In [1]: import numpy as np

In [2]: np.set_printoptions(precision=3, suppress=True, linewidth=160)

In [3]: arr = np.abs(np.array([[2, -1, 1, 2, 1, -2, 1, -1],
   ...:     [3, 1, 1, 1, 3, -2, -3, -2],
   ...:     [-3, -3, -3, -2, 0, 2, 2, 3],
   ...:     [-2, -3, 1, -1, -1, -2, -1, 3],
   ...:     [2, -3, 1, -3, 3, -3, 2, 3],
   ...:     [-1, 1, 1, -3, -1, 0, 2, -2],
   ...:     [2, -1, 2, -2, -1, -1, 2, -1],
   ...:     [3, 2, 3, 3, 1, 0, -2, 1]])) + np.eye(8)

In [4]: arr = arr / arr.sum(axis=1, keepdims=True)

In [5]: arr
Out[5]: 
array([[0.25 , 0.083, 0.083, 0.167, 0.083, 0.167, 0.083, 0.083],
       [0.176, 0.118, 0.059, 0.059, 0.176, 0.118, 0.176, 0.118],
       [0.158, 0.158, 0.211, 0.105, 0.   , 0.105, 0.105, 0.158],
       [0.133, 0.2  , 0.067, 0.133, 0.067, 0.133, 0.067, 0.2  ],
       [0.095, 0.143, 0.048, 0.143, 0.19 , 0.143, 0.095, 0.143],
       [0.083, 0.083, 0.083, 0.25 , 0.083, 0.083, 0.167, 0.167],
       [0.154, 0.077, 0.154, 0.154, 0.077, 0.077, 0.231, 0.077],
       [0.188, 0.125, 0.188, 0.188, 0.062, 0.   , 0.125, 0.125]])

In [6]: np.unravel_index(np.abs(arr).argmax(), arr.shape)
Out[6]: (np.int64(0), np.int64(0))

In [7]: np.linalg.matrix_rank(arr)
Out[7]: np.int64(8)

In [8]: np.zeros(8, 8)
Traceback (most recent call last):
  Cell In[8], line 1
    np.zeros(8, 8)
TypeError: Cannot interpret '8' as a data type


In [9]: m1 = np.loadtxt("m.csv", delimiter=",")

In [10]: m1
Out[10]: 
array([[ 1., -2.,  4., -8.],
       [ 1., -1.,  1., -1.],
       [ 1.,  0.,  0.,  0.]])

In [11]: u, r1 = m1[2], m1[0]

In [12]: u @ u
Out[12]: np.float64(1.0)

In [13]: u @ r1
Out[13]: np.float64(1.0)

In [14]: p = (u @ r1) / (u @ u) * u

In [15]: (r1 - p) @ u
Out[15]: np.float64(0.0)

In [16]: round(np.linalg.norm(u + r1) ** 2 + np.linalg.norm(u - r1) ** 2, 3)
Out[16]: np.float64(172.0)

In [17]: np.outer(u, r1)
Out[17]: 
array([[ 1., -2.,  4., -8.],
       [ 0., -0.,  0., -0.],
       [ 0., -0.,  0., -0.],
       [ 0., -0.,  0., -0.]])

In [18]: r1 - p
Out[18]: array([ 0., -2.,  4., -8.])

In [19]: B = np.array([[1, 6, 7], [4, 0, 9], [5, 5, 5], [4, 3, 3]])

In [20]: np.einsum("ik,kj->ij", m1, B)
Out[20]: 
array([[-19.,   2., -15.],
       [ -2.,   8.,   0.],
       [  1.,   6.,   7.]])

In [21]: np.einsum("ik,kj->ji", m1, B)
Out[21]: 
array([[-19.,  -2.,   1.],
       [  2.,   8.,   6.],
       [-15.,   0.,   7.]])

In [22]: np.einsum("ij->j", m1)
Out[22]: array([ 3., -3.,  5., -9.])

In [23]: np.linalg.matrix_rank(np.vstack([m1, B.T]))
Out[23]: np.int64(4)

In [24]: np.einsum("ij,ij->i", m1, m1)
Out[24]: array([85.,  4.,  1.])

In [25]: feats = np.load("arr.npy")

In [26]: feats
Out[26]: 
array([[5., 1., 0., 0.],
       [0., 5., 1., 0.],
       [0., 0., 5., 1.],
       [0., 0., 0., 5.]])

In [27]: # triangular: eigenvalues sit on the diagonal

In [28]: feats @ feats
Out[28]: 
array([[25., 10.,  1.,  0.],
       [ 0., 25., 10.,  1.],
       [ 0.,  0., 25., 10.],
       [ 0.,  0.,  0., 25.]])

In [29]: np.linalg.matrix_power(feats - np.diag(np.diag(feats)), 4)
Out[29]: 
array([[0., 0., 0., 0.],
       [0., 0., 0., 0.],
       [0., 0., 0., 0.],
       [0., 0., 0., 0.]])

In [30]: np.linalg.matrix_rank(feats - feats[0, 0] * np.eye(4))
Out[30]: np.int64(3)

In [31]: np.prod(np.diag(feats)), round(float(np.linalg.det(feats)), 3)
Out[31]: (np.float64(625.0), 625.0)

In [32]: J = np.array([[0.8, 0.6, 0.5, 2.0, -1.2, 1.0, -0.5, -1.0],
    ...:     [0.1, -0.9, -1.4, 0.1, 3.9, -0.9, 0.4, -0.3],
    ...:     [-0.2, -0.3, 1.7, 0.2, -5.4, 1.6, -1.1, 1.4],
    ...:     [-0.4, 0.4, 0.1, 0.2, 0.0, -0.5, -1.3, 0.9]])

In [33]: blk = np.stack([J, 3 * J, J[::-1]])

In [34]: np.linalg.matrix_rank(blk.reshape(3, -1))
Out[34]: np.int64(2)

In [35]: X = np.load("data.npy")

In [36]: X
Out[36]: 
array([[ 5,  5,  5,  5],
       [ 5, 10, 10, 10],
       [ 5, 10, 15, 15],
       [ 5, 10, 15, 20]])

In [37]: hat = np.triu(np.array([[0, 0, 0, 0], [-1, 2, 0, -1], [1, 1, -1, 2], [1, 1, 2, -2]]), 1) + np.eye(4)

In [38]: B = hat @ X @ np.linalg.inv(hat)

In [39]: B
Out[39]: 
array([[ 5.,  5.,  5.,  0.],
       [ 0.,  0., -5.,  0.],
       [15., 30., 45., -5.],
       [ 5., 10., 15.,  0.]])

In [40]: np.linalg.matrix_rank(B)
Out[40]: np.int64(4)

In [41]: np.trace(B), np.trace(X)
Out[41]: (np.float64(50.0), np.int64(50))

In [42]: np.poly(B)
Out[42]: array([   1.,  -50.,  375., -875.,  625.])
